>>> import numpy as np
>>> import numpy.linalg as la
>>> np.set_printoptions(precision=1, suppress=True, linewidth=140)
>>> J = np.load("sample19.npy")
>>> J
array([[ 1,  0,  0],
       [-9,  1,  0],
       [-2,  9,  1]])
>>> other = np.array([[-2, -2, 2], [4, 3, -1]])
>>> cent = np.kron(other, J)
>>> la.matrix_rank(cent)
np.int64(6)
>>> cent.shape
(6, 9)
>>> th = np.radians(60)
>>> r_ = np.eye(3)
>>> r_[2, 2] = r_[1, 1] = np.cos(th)
>>> r_[2, 1], r_[1, 2] = -np.sin(th), np.sin(th)
>>> r_
array([[ 1. ,  0. ,  0. ],
       [ 0. ,  0.5,  0.9],
       [ 0. , -0.9,  0.5]])
>>> other = J @ r_.T
>>> other
array([[ 1. ,  0. ,  0. ],
       [-9. ,  0.5, -0.9],
       [-2. ,  5.4, -7.3]])
>>> print(np.round(la.svd(J, compute_uv=False), 1) + 0, np.round(la.svd(other, compute_uv=False), 1) + 0)
[10.6  7.6  0. ] [10.6  7.6  0. ]
>>> np.allclose(la.norm(J, axis=1), la.norm(other, axis=1))
True
>>> np.allclose(J @ J.T, other @ other.T)
True
>>> np.abs(other - J).max(axis=0)
array([0. , 3.6, 8.3])
>>> rng = np.random.default_rng(12368)
>>> X = np.eye(3, dtype=int)[rng.permutation(3)]
>>> print(X)
[[1 0 0]
 [0 0 1]
 [0 1 0]]
>>> # symmetric, so the eigenvalues are real
>>> ev, vecs = la.eig(X)
>>> np.sort(la.eigvals(X @ X))
array([1., 1., 1.])
>>> X @ vecs[:, 0] - ev[0] * vecs[:, 0]
array([0., 0., 0.])
>>> print(np.sort(la.eigvals(la.inv(X))))
[-1.  1.  1.]
